$ ipython --no-banner

In [1]: import numpy as np

In [2]: from numpy import linalg as LA

In [3]: np.set_printoptions(precision=2, suppress=True, linewidth=140)

In [4]: rd = lambda a: np.round(a, 2) + 0

In [5]: A = np.array([[1, -4, 16, -64],
   ...:     [1, -3, 9, -27],
   ...:     [1, -2, 4, -8],
   ...:     [1, -1, 1, -1],
   ...:     [1, 0, 0, 0]])

In [6]: # column 3 dominates

In [7]: proj = A @ LA.solve(A.T @ A, A.T)

In [8]: rd(proj @ A[:, 0])
Out[8]: array([1., 1., 1., 1., 1.])

In [9]: np.allclose(proj @ proj, proj)
Out[9]: True

In [10]: rd(LA.eigvalsh(proj))
Out[10]: array([0., 1., 1., 1., 1.])

In [11]: other = np.array([[3, 0], [1, 0], [3, 3], [1, 0]])

In [12]: np.einsum("ik,kj->ij", A, other)
Out[12]: 
array([[-17,  48],
       [  0,  27],
       [  5,  12],
       [  4,   3],
       [  3,   0]])

In [13]: LA.matrix_rank(A @ other)
Out[13]: np.int64(2)

In [14]: np.vstack([A, other.T]).shape
Out[14]: (7, 4)

In [15]: vec = np.array([-2, -2, -2, 3])

In [16]: rhs = A @ vec

In [17]: b, lr = np.zeros(4), 1 / LA.norm(A, 2) ** 2

In [18]: for i in range(4):
    ...:     b -= lr * A.T @ (A @ b - rhs)
    ...:     if i % 1 == 0: print(i, round(LA.norm(A @ b - rhs), 2))
    ...: 
0 2.25
1 2.25
2 2.25
3 2.24

In [19]: rd(LA.cond(A))
Out[19]: np.float64(219.62)

In [20]: left, sigma, Vh = LA.svd(A)

In [21]: print(np.argmax(sigma[:-1] / (sigma[1:] + 1e-6)) + 1)
1

In [22]: rd(sigma)
Out[22]: array([72.55,  3.67,  1.14,  0.33])

In [23]: other = left[:, :1] @ np.diag(sigma[:1]) @ Vh[:1]

In [24]: rd(LA.norm(A - other) / LA.norm(A))
Out[24]: np.float64(0.05)

In [25]: LA.matrix_rank(other)
Out[25]: np.int64(1)

In [26]: print(LA.matrix_rank(A, rtol=0.05))
2

In [27]: E = np.array([[1.3, 2.0, 0.8, 0.5, 0.5],
    ...:     [1.2, -1.8, -0.1, -2.0, 0.4],
    ...:     [-2.1, 0.2, 0.3, -8.0, 0.4],
    ...:     [-0.4, 1.2, -0.4, -4.0, -0.2],
    ...:     [-0.6, -0.6, -0.6, -8.5, -1.1]])

In [28]: # column 3 dominates

In [29]: Q = E.astype(float).copy()

In [30]: for j in range(5):
    ...:     Q[:, j] -= Q[:, :j] @ (Q[:, :j].T @ Q[:, j])
    ...:     Q[:, j] /= LA.norm(Q[:, j])
    ...: 

In [31]: rd(Q.T @ Q)
Out[31]: 
array([[1., 0., 0., 0., 0.],
       [0., 1., 0., 0., 0.],
       [0., 0., 1., 0., 0.],
       [0., 0., 0., 1., 0.],
       [0., 0., 0., 0., 1.]])

In [32]: J = np.load("data.npy")

In [33]: J
Out[33]: 
array([[-2,  4,  1],
       [-1,  5,  2],
       [ 0,  6,  3],
       [-5,  1, -2]])

In [34]: print(np.unique(J.round(6), axis=0).shape)
(4, 3)

In [35]: r = LA.matrix_rank(J)

In [36]: r
Out[36]: np.int64(2)

In [37]: N = LA.svd(J)[2][r:].T

In [38]: [int(LA.matrix_rank(np.delete(J, i, axis=0))) for i in range(4)]
Out[38]: [2, 2, 2, 2]

In [39]: [int(LA.matrix_rank(J[:, :j + 1])) for j in range(3)]
Out[39]: [1, 2, 2]

In [40]: left, sigma, Vh = LA.svd(J)

In [41]: V = Vh[:(sigma > 1e-8).sum()]

In [42]: rng = np.random.default_rng(5424)

In [43]: vec = J[1] + 2 * J[0] + rng.integers(2) * np.eye(3)[1]

In [44]: print(vec)
[-5. 13.  4.]

In [45]: print(rd(LA.norm(vec - V.T @ V @ vec)))
0.0

In [46]: np.allclose(V.T @ V @ vec, vec)
Out[46]: True

In [47]: arr = np.array([[0.0, 0.0, 0.0, 0.0],
    ...:     [0.0, 0.0, 0.0, 1.0],
    ...:     [0.0, 0.0, 0.0, 2.0],
    ...:     [0.0, 1.0, 2.0, 0.0]])

In [48]: # symmetric

In [49]: W = np.array([[7, 4, -9, -4, -3],
    ...:     [3, 4, -5, -2, -8],
    ...:     [-4, -7, -6, -8, 0],
    ...:     [-6, -3, -1, 3, -7]])

In [50]: b = np.array([2, 4, 2, 1, 5])

In [51]: H = np.maximum(arr @ W + b, 0)

In [52]: print((H > 0).mean(axis=0))
[0.25 0.5  0.5  0.75 0.25]

In [53]: basis = np.array([[2, -1, 1], [0, -1, -2], [-2, -2, 2], [1, 0, -1], [2, -2, 0]])

In [54]: print(W @ basis)
[[ 22  13 -15]
 [ -2  19 -13]
 [ -4  23   6]
 [-21  25  -5]]

In [55]: (H @ basis).round(6).argmax(axis=1)
Out[55]: array([0, 0, 0, 0])

In [56]: H @ basis
Out[56]: 
array([[ 11., -20.,  -3.],
       [  2.,  -3.,  -4.],
       [  7.,   0.,  -7.],
       [  0.,   0.,   0.]])

In [57]: print((arr != 0).astype(int))
[[0 0 0 0]
 [0 0 0 1]
 [0 0 0 1]
 [0 1 1 0]]

In [58]: (LA.matrix_power((arr != 0) + (arr.T != 0) + np.eye(4), 4) > 0).astype(int)
Out[58]: 
array([[1, 0, 0, 0],
       [0, 1, 1, 1],
       [0, 1, 1, 1],
       [0, 1, 1, 1]])

In [59]: rd(np.sort(LA.eigvals(arr).real))
Out[59]: array([-2.24,  0.  ,  0.  ,  2.24])

In [60]: rd(LA.det(arr))
Out[60]: np.float64(0.0)

In [61]: print(np.flatnonzero(LA.matrix_power((arr != 0) + (arr.T != 0) + np.eye(4), 4)[3]))
[1 2 3]

In [62]: other = np.array([[-4, 2, 1], [2, -2, -1]])

In [63]: basis = np.kron(other, arr)

In [64]: print(LA.matrix_rank(basis))
4

In [65]: basis.shape
Out[65]: (8, 12)

In [66]: rd(LA.norm(basis, 2)), rd(LA.norm(other, 2) * LA.norm(arr, 2))
Out[66]: (np.float64(12.11), np.float64(12.11))

In [67]: np.einsum("ij,ji->", arr, arr)
Out[67]: np.float64(10.0)

In [68]: print(rd(LA.eigvals(arr).sum().real))
0.0

In [69]: mat = np.array([[-2, 2, -1], [-2, 1, 1]])

In [70]: mat
Out[70]: 
array([[-2,  2, -1],
       [-2,  1,  1]])

In [71]: mat @ mat
ValueError: matmul: Input operand 1 has a mismatch in its core dimension 0, with gufunc signature (n?,k),(k,m?)->(n?,m?) (size 2 is different from 3)


In [72]: cov = mat.T @ mat

In [73]: print(rd(LA.svd(mat, compute_uv=False) ** 2))
[12.72  2.28]

In [74]: rd(LA.eigvalsh(cov)[::-1])
Out[74]: array([12.72,  2.28,  0.  ])

In [75]: np.allclose(cov, cov.T)
Out[75]: True

In [76]: (mat @ mat.T).shape
Out[76]: (2, 2)

In [77]: rd(LA.norm(mat, axis=1))
Out[77]: array([3.  , 2.45])

In [78]: mat[0] @ mat[1]
Out[78]: np.int64(5)

In [79]: M = np.eye(6, dtype=int)[rng.permutation(6)]

In [80]: M
Out[80]: 
array([[1, 0, 0, 0, 0, 0],
       [0, 0, 0, 1, 0, 0],
       [0, 0, 1, 0, 0, 0],
       [0, 0, 0, 0, 0, 1],
       [0, 1, 0, 0, 0, 0],
       [0, 0, 0, 0, 1, 0]])

In [81]: # orthonormal columns

In [82]: rd(LA.norm(M, axis=0))
Out[82]: array([1., 1., 1., 1., 1., 1.])

In [83]: rd(LA.pinv(M))
Out[83]: 
array([[1., 0., 0., 0., 0., 0.],
       [0., 0., 0., 0., 1., 0.],
       [0., 0., 1., 0., 0., 0.],
       [0., 1., 0., 0., 0., 0.],
       [0., 0., 0., 0., 0., 1.],
       [0., 0., 0., 1., 0., 0.]])

In [84]: M.T @ M
Out[84]: 
array([[1, 0, 0, 0, 0, 0],
       [0, 1, 0, 0, 0, 0],
       [0, 0, 1, 0, 0, 0],
       [0, 0, 0, 1, 0, 0],
       [0, 0, 0, 0, 1, 0],
       [0, 0, 0, 0, 0, 1]])

In [85]: M[:, 5] @ M[:, 2]
Out[85]: np.int64(0)

In [86]: M @ M
Out[86]: 
array([[1, 0, 0, 0, 0, 0],
       [0, 0, 0, 0, 0, 1],
       [0, 0, 1, 0, 0, 0],
       [0, 0, 0, 0, 1, 0],
       [0, 0, 0, 1, 0, 0],
       [0, 1, 0, 0, 0, 0]])

In [87]: np.flatnonzero(LA.matrix_power((M != 0) + (M.T != 0) + np.eye(6), 6)[4])
Out[87]: array([1, 3, 4, 5])

In [88]: print((LA.matrix_power((M != 0) + (M.T != 0) + np.eye(6), 6) > 0).astype(int))
[[1 0 0 0 0 0]
 [0 1 0 1 1 1]
 [0 0 1 0 0 0]
 [0 1 0 1 1 1]
 [0 1 0 1 1 1]
 [0 1 0 1 1 1]]
